$ ipython --no-banner

In [1]: import numpy as np

In [2]: import numpy.linalg as la

In [3]: np.set_printoptions(precision=2, suppress=True, linewidth=140, floatmode="fixed")

In [4]: rnd = lambda a: np.round(a, 2) + 0

In [5]: m1 = np.loadtxt("test9.csv", delimiter=",")

In [6]: m1
Out[6]: 
array([[4.00, 1.00, 0.00, 0.00, 0.00],
       [0.00, 4.00, 1.00, 0.00, 0.00],
       [0.00, 0.00, 4.00, 1.00, 0.00],
       [0.00, 0.00, 0.00, 4.00, 1.00],
       [0.00, 0.00, 0.00, 0.00, 4.00]])

In [7]: # triangular: eigenvalues sit on the diagonal

In [8]: rnd(np.sort(la.eigvals(m1)))
Out[8]: array([4.00, 4.00, 4.00, 4.00, 4.00])

In [9]: np.prod(np.diag(m1)), rnd(la.det(m1))
Out[9]: (np.float64(1024.0), np.float64(1024.0))

In [10]: np.allclose(m1 @ m1.T, m1.T @ m1)
Out[10]: False

In [11]: np.trace(m1)
Out[11]: np.float64(20.0)

In [12]: rnd(la.matrix_power(m1, 4))
Out[12]: 
array([[256.00, 256.00,  96.00,  16.00,   1.00],
       [  0.00, 256.00, 256.00,  96.00,  16.00],
       [  0.00,   0.00, 256.00, 256.00,  96.00],
       [  0.00,   0.00,   0.00, 256.00, 256.00],
       [  0.00,   0.00,   0.00,   0.00, 256.00]])

In [13]: (m1 + m1.T) / 2
Out[13]: 
array([[4.00, 0.50, 0.00, 0.00, 0.00],
       [0.50, 4.00, 0.50, 0.00, 0.00],
       [0.00, 0.50, 4.00, 0.50, 0.00],
       [0.00, 0.00, 0.50, 4.00, 0.50],
       [0.00, 0.00, 0.00, 0.50, 4.00]])

In [14]: rnd(np.sort(np.abs(la.eigvals(m1))))
Out[14]: array([4.00, 4.00, 4.00, 4.00, 4.00])

In [15]: rnd(la.det(m1))
Out[15]: np.float64(1024.0)

In [16]: rng = np.random.default_rng(910545)

In [17]: z = rng.permutation(5)

In [18]: z
Out[18]: array([4, 2, 1, 3, 0])

In [19]: out = m1[z][:, z]

In [20]: np.trace(out)
Out[20]: np.float64(20.0)

In [21]: z = rng.permutation(5)

In [22]: out = m1[:, z] * rng.choice([-1, 1], 5)

In [23]: out
Out[23]: 
array([[ 1.00, -0.00,  0.00, -4.00,  0.00],
       [ 4.00, -0.00,  1.00, -0.00,  0.00],
       [ 0.00, -0.00,  4.00, -0.00,  1.00],
       [ 0.00, -1.00,  0.00, -0.00,  4.00],
       [ 0.00, -4.00,  0.00, -0.00,  0.00]])

In [24]: Uu, _, Vh = la.svd(m1.T @ out)

In [25]: rnd(Uu @ Vh)
Out[25]: 
array([[ 0.00,  0.00,  0.00, -1.00,  0.00],
       [ 1.00,  0.00,  0.00,  0.00,  0.00],
       [ 0.00,  0.00,  1.00,  0.00,  0.00],
       [ 0.00,  0.00,  0.00,  0.00,  1.00],
       [ 0.00, -1.00,  0.00,  0.00,  0.00]])

In [26]: z
Out[26]: array([1, 4, 2, 0, 3])

In [27]: rnd(la.lstsq(m1, out)[0])
Out[27]: 
array([[ 0.00,  0.00,  0.00, -1.00,  0.00],
       [ 1.00,  0.00,  0.00,  0.00,  0.00],
       [ 0.00,  0.00,  1.00,  0.00,  0.00],
       [ 0.00,  0.00,  0.00,  0.00,  1.00],
       [ 0.00, -1.00,  0.00,  0.00,  0.00]])

In [28]: (out + out.T) / 2
Out[28]: 
array([[ 1.00,  2.00,  0.00, -2.00,  0.00],
       [ 2.00, -0.00,  0.50, -0.50, -2.00],
       [ 0.00,  0.50,  4.00,  0.00,  0.50],
       [-2.00, -0.50,  0.00, -0.00,  2.00],
       [ 0.00, -2.00,  0.50,  2.00,  0.00]])

In [29]: np.allclose(out, out.T)
Out[29]: False

In [30]: A = np.loadtxt("out16.csv", delimiter=",")

In [31]: rnd(A)
Out[31]: 
array([[0.67, 0.00, 0.33, 0.00, 0.00],
       [0.00, 0.25, 0.25, 0.25, 0.25],
       [0.00, 0.33, 0.33, 0.00, 0.33],
       [0.00, 0.00, 0.00, 1.00, 0.00],
       [0.00, 0.00, 0.50, 0.00, 0.50]])

In [32]: # rank 4

In [33]: rk = la.matrix_rank(A)

In [34]: rk
Out[34]: np.int64(4)

In [35]: N = la.svd(A)[2][rk:].T

In [36]: la.matrix_rank(A.T @ A), la.matrix_rank(A @ A.T)
Out[36]: (np.int64(4), np.int64(4))

In [37]: [int(la.matrix_rank(np.delete(A, i, axis=0))) for i in range(5)]
Out[37]: [3, 4, 4, 4, 3]

In [38]: np.allclose(A @ N, 0)
Out[38]: True

In [39]: [int(la.matrix_rank(A[:i])) for i in range(1, len(A) + 1)]
Out[39]: [1, 2, 3, 3, 4]

In [40]: rnd(N[:, 0] / N[np.abs(N[:, 0]).round(6).argmax(), 0])
Out[40]: array([-0.50,  0.00,  1.00,  0.00, -1.00])

In [41]: [int(la.matrix_rank(A[:, :j + 1])) for j in range(5)]
Out[41]: [1, 2, 3, 4, 4]

In [42]: N.shape
Out[42]: (5, 1)

In [43]: Uu, sigma, Vh = la.svd(A)

In [44]: evecs = Vh[:(sigma > 1e-8).sum()]

In [45]: x0 = A[3] + 5 * A[2] + rng.integers(2) * np.eye(5)[2]

In [46]: rnd(x0)
Out[46]: array([0.00, 1.67, 1.67, 1.00, 1.67])

In [47]: np.allclose(evecs.T @ evecs @ x0, x0)
Out[47]: True

In [48]: rnd(np.diag(evecs.T @ evecs))
Out[48]: array([0.89, 1.00, 0.56, 1.00, 0.56])

In [49]: rnd(la.norm(x0 - evecs.T @ evecs @ x0))
Out[49]: np.float64(0.0)

In [50]: M = np.array([[-1, -2, -2, 2],
    ...:     [0, -2, 2, -2],
    ...:     [2, 2, 2, -1],
    ...:     [2, 2, 2, 2],
    ...:     [1, -2, 2, 0]])

In [51]: M[-1] = M[0] + 5 * M[1]

In [52]: M
Out[52]: 
array([[ -1,  -2,  -2,   2],
       [  0,  -2,   2,  -2],
       [  2,   2,   2,  -1],
       [  2,   2,   2,   2],
       [ -1, -12,   8,  -8]])

In [53]: # row 4 is much longer than the rest

In [54]: W = np.array([[2, 4, 6, -9], [-3, -9, -1, 5], [7, 8, -7, -3], [2, 5, 2, -2]])

In [55]: c = np.array([-1, 3, -3, -2])

In [56]: act = np.maximum(M @ W + c, 0)

In [57]: la.matrix_rank(act)
Out[57]: np.int64(3)

In [58]: basis = np.array([[5, 2, 3], [0, 2, 4], [1, 5, 3], [1, 5, 5]])

In [59]: (act @ basis).round(6).argmax(axis=1)
Out[59]: array([1, 2, 0, 2, 2])

In [60]: act @ basis
Out[60]: 
array([[ 11,  77,  77],
       [ 75,  84, 153],
       [ 45,  26,  43],
       [ 75,  68, 121],
       [365, 408, 743]])

In [61]: J = np.loadtxt("x.csv", delimiter=",")

In [62]: rnd(J)
Out[62]: 
array([[-0.49, -0.87,  0.07],
       [ 0.12, -0.15, -0.98],
       [ 0.86, -0.47,  0.18]])

In [63]: x0 = np.array([2, 2, 5])

In [64]: h1 = np.maximum(J @ x0, 0)

In [65]: rnd(np.maximum(J @ x0, 0) - np.maximum(-J @ x0, 0))
Out[65]: array([-2.36, -4.96,  1.68])

In [66]: np.flatnonzero(h1 > 1e-9)
Out[66]: array([2])

In [67]: rnd(np.tanh(J @ x0))
Out[67]: array([-0.98, -1.00,  0.93])

In [68]: rnd(np.maximum(J @ (3 * x0), 0))
Out[68]: array([0.00, 0.00, 5.05])

In [69]: O, r_ = la.qr(J)

In [70]: rnd(np.abs(np.diag(r_)))
Out[70]: array([1.00, 1.00, 1.00])

In [71]: f = np.array([2, -3, 2])

In [72]: out = J + np.outer(f, np.eye(3)[0])

In [73]: la.matrix_rank(out - J)
Out[73]: np.int64(1)

In [74]: rnd(la.det(out) / la.det(J)), rnd(1 + la.solve(J, f)[0])
Out[74]: (np.float64(1.37), np.float64(1.37))

In [75]: out = np.array([[8, 7], [8, 3]])

In [76]: W0 = np.kron(np.eye(2, dtype=int), out)

In [77]: W0
Out[77]: 
array([[8, 7, 0, 0],
       [8, 3, 0, 0],
       [0, 0, 8, 7],
       [0, 0, 8, 3]])

In [78]: out = W0 + rng.integers(-2, 3, (4, 2)) @ rng.integers(-2, 3, (2, 4))

In [79]: out
Out[79]: 
array([[ 4,  5, -4,  2],
       [12,  0,  4,  1],
       [-4,  3,  4,  6],
       [-6,  2,  2,  3]])

In [80]: out - W0
Out[80]: 
array([[-4, -2, -4,  2],
       [ 4, -3,  4,  1],
       [-4,  3, -4, -1],
       [-6,  2, -6,  0]])

In [81]: la.matrix_rank(out - W0, tol=1e-8)
Out[81]: np.int64(2)

In [82]: vals, evecs = la.eig(out)

In [83]: rnd(np.sort(la.eigvals(out @ out)))
Out[83]: array([  0.78,  45.38,  71.41, 103.43])

In [84]: rnd(np.prod(vals))
Out[84]: np.float64(512.0)

In [85]: F = np.loadtxt("sample17.csv", delimiter=",")

In [86]: F
Out[86]: 
array([[ 2.49,  5.22,  4.18,  1.74,  1.46],
       [ 0.85,  5.49, -1.10, -7.28,  2.81]])

In [87]: out = F / np.sqrt((F ** 2).mean(axis=1, keepdims=True))

In [88]: rnd(out[0])
Out[88]: array([0.74, 1.56, 1.25, 0.52, 0.44])

In [89]: la.matrix_rank(out) == la.matrix_rank(F)
Out[89]: np.True_

In [90]: la.matrix_rank(F - F.mean(axis=1, keepdims=True))
Out[90]: np.int64(2)
